$ python3 -q
>>> import numpy as np
>>> np.set_printoptions(suppress=True, linewidth=120)
>>> def rnd(a):
...     return np.round(a, 2) + 0
... 
>>> X = np.array([[0.6, 0.2, 0.2], [0.25, 0.5, 0.25], [0.2, 0.4, 0.4]])
>>> X
array([[0.6 , 0.2 , 0.2 ],
       [0.25, 0.5 , 0.25],
       [0.2 , 0.4 , 0.4 ]])
>>> rnd(np.linalg.matrix_power(X, 2))
array([[0.45, 0.3 , 0.25],
       [0.32, 0.4 , 0.28],
       [0.3 , 0.4 , 0.3 ]])
>>> print(X @ np.ones(3))
[1. 1. 1.]
>>> pr = np.eye(3)[1]
>>> for _ in range(3):
...     pr = pr @ X
...     print(pr.round(2))
... 
[0.25 0.5  0.25]
[0.32 0.4  0.28]
[0.35 0.38 0.28]
>>> q, _ = np.linalg.qr(np.array([[-0.3, 0.3, -1.5, 1.0],
...     [-0.8, 1.5, 1.1, -0.2],
...     [-0.8, -1.2, 0.7, 0.4],
...     [1.1, 2.6, 0.5, 0.6]]))
>>> K = 2 * q
>>> rnd(K)
array([[-0.37, -0.42,  1.8 ,  0.66],
       [-1.  , -1.61, -0.39, -0.51],
       [-1.  ,  0.29, -0.71,  1.56],
       [ 1.37, -1.07, -0.31,  0.94]])
>>> left, sigma, Vt = np.linalg.svd(K, full_matrices=False)
>>> rnd(left.T @ left)
array([[1., 0., 0., 0.],
       [0., 1., 0., 0.],
       [0., 0., 1., 0.],
       [0., 0., 0., 1.]])
>>> left.shape, sigma.shape, Vt.shape
((4, 4), (4,), (4, 4))
>>> print((sigma > 1e-8).sum())
4
>>> np.allclose(left * sigma @ Vt, K)
True
>>> rng = np.random.default_rng(66936)
>>> labels = rng.permutation(4)
>>> Y = K[:, labels] * rng.choice([-1, 1], 4)
>>> rnd(Y)
array([[ 0.37,  1.8 ,  0.66, -0.42],
       [ 1.  , -0.39, -0.51, -1.61],
       [ 1.  , -0.71,  1.56,  0.29],
       [-1.37, -0.31,  0.94, -1.07]])
>>> left, _, Vt = np.linalg.svd(K.T @ Y)
>>> labels
array([0, 2, 3, 1])
>>> u = np.array([2, 1, 0, 1])
>>> Y = K + np.outer(u, np.eye(4)[0])
>>> np.linalg.matrix_rank(np.linalg.inv(Y) - np.linalg.inv(K), tol=1e-8)
np.int64(1)
>>> Y = np.linalg.inv(K)
>>> print(rnd(np.linalg.det(K) * np.linalg.det(Y)))
1.0
>>> print(rnd(Y))
[[-0.09 -0.25 -0.25  0.34]
 [-0.1  -0.4   0.07 -0.27]
 [ 0.45 -0.1  -0.18 -0.08]
 [ 0.17 -0.13  0.39  0.23]]
>>> rnd(np.linalg.cond(K))
np.float64(1.0)
>>> rnd(np.linalg.inv(Y))
array([[-0.37, -0.42,  1.8 ,  0.66],
       [-1.  , -1.61, -0.39, -0.51],
       [-1.  ,  0.29, -0.71,  1.56],
       [ 1.37, -1.07, -0.31,  0.94]])
>>> rnd(Y.reshape(2, -1))
array([[-0.09, -0.25, -0.25,  0.34, -0.1 , -0.4 ,  0.07, -0.27],
       [ 0.45, -0.1 , -0.18, -0.08,  0.17, -0.13,  0.39,  0.23]])
>>> rnd(Y.reshape(-1, 2))
array([[-0.09, -0.25],
       [-0.25,  0.34],
       [-0.1 , -0.4 ],
       [ 0.07, -0.27],
       [ 0.45, -0.1 ],
       [-0.18, -0.08],
       [ 0.17, -0.13],
       [ 0.39,  0.23]])
>>> t3 = Y.reshape(4, 2, -1)
>>> rnd(np.einsum("ihd,ihd->ih", t3, t3))
array([[0.07, 0.18],
       [0.17, 0.08],
       [0.21, 0.04],
       [0.04, 0.21]])
>>> print(rnd(np.swapaxes(t3, 1, 2)[0]))
[[-0.09 -0.25]
 [-0.25  0.34]]
>>> rnd(t3[:, 0])
array([[-0.09, -0.25],
       [-0.1 , -0.4 ],
       [ 0.45, -0.1 ],
       [ 0.17, -0.13]])
>>> print(rnd(t3.transpose(1, 0, 2)))
[[[-0.09 -0.25]
  [-0.1  -0.4 ]
  [ 0.45 -0.1 ]
  [ 0.17 -0.13]]

 [[-0.25  0.34]
  [ 0.07 -0.27]
  [-0.18 -0.08]
  [ 0.39  0.23]]]
>>> feats = np.tril(np.array([[5, -4, 1], [-2, 0, -1], [5, -2, 1]]), -1) + np.eye(3, dtype=int)
>>> feats
array([[ 1,  0,  0],
       [-2,  1,  0],
       [ 5, -2,  1]])
>>> left, sigma, Vt = np.linalg.svd(feats)
>>> rnd(sigma)
array([5.97, 0.42, 0.4 ])
>>> Y = left[:, :1] @ np.diag(sigma[:1]) @ Vt[:1]
>>> print(rnd(np.abs(feats - Y).max()))
0.34
>>> print(rnd(np.linalg.norm(feats - Y) / np.linalg.norm(feats)))
0.1
>>> rnd(Y)
array([[ 0.84, -0.34,  0.14],
       [-2.02,  0.81, -0.34],
       [ 5.02, -2.02,  0.84]])
>>> print(np.linalg.matrix_rank(feats, rtol=0.05))
3
>>> Y = np.array([[2, -1], [-1, -1]])
>>> cent = np.kron(Y, feats)
>>> np.linalg.matrix_rank(cent)
np.int64(6)
>>> rnd(np.linalg.norm(cent, 2)), rnd(np.linalg.norm(Y, 2) * np.linalg.norm(feats, 2))
(np.float64(13.75), np.float64(13.75))
>>> cent
array([[ 2,  0,  0, -1,  0,  0],
       [-4,  2,  0,  2, -1,  0],
       [10, -4,  2, -5,  2, -1],
       [-1,  0,  0, -1,  0,  0],
       [ 2, -1,  0,  2, -1,  0],
       [-5,  2, -1, -5,  2, -1]])
>>> W0 = np.load("layer14.npy")
>>> W0
array([[0.67, 0.33],
       [0.5 , 0.5 ]])
>>> # rows sum to 1
>>> Y = K / np.linalg.norm(K, axis=1, keepdims=True)
>>> cov = Y @ Y.T
>>> rnd(np.linalg.norm(Y, axis=1))
array([1., 1., 1., 1.])
>>> rnd(cov[3])
array([0., 0., 0., 1.])
>>> (cov - 2 * np.eye(4)).round(6).argmax(axis=1)
array([1, 0, 0, 0])
>>> Y = np.array([[0, 2, 2], [3, 3, 3]])
>>> W0 @ Y
array([[0.99, 2.33, 2.33],
       [1.5 , 2.5 , 2.5 ]])
>>> Y.T @ W0.T
array([[0.99, 1.5 ],
       [2.33, 2.5 ],
       [2.33, 2.5 ]])
>>> E = np.loadtxt("x.csv", delimiter=",")
>>> E
array([[-2.,  0.,  2., -6.,  0.,  6.],
       [-1.,  1., -1., -3.,  3., -3.],
       [ 0.,  2.,  1.,  0.,  6.,  3.],
       [ 2.,  0., -2., -4.,  0.,  4.],
       [ 1., -1.,  1., -2.,  2., -2.],
       [ 0., -2., -1.,  0.,  4.,  2.]])
>>> Y = E + rng.integers(-2, 3, (6, 1)) @ rng.integers(-2, 3, (1, 6))
>>> Y
array([[-2., -2.,  4., -6.,  4., 10.],
       [-1.,  3., -3., -3., -1., -7.],
       [ 0.,  2.,  1.,  0.,  6.,  3.],
       [ 2.,  1., -3., -4., -2.,  2.],
       [ 1., -2.,  2., -2.,  4.,  0.],
       [ 0., -2., -1.,  0.,  4.,  2.]])
>>> print(rnd(np.linalg.svd(Y - E, compute_uv=False)))
[10.  0.  0.  0.  0.  0.]
>>> np.linalg.matrix_rank(Y - E, tol=1e-8)
np.int64(1)
>>> np.abs(Y - E).sum(axis=1)
array([12., 12.,  0.,  6.,  6.,  0.])
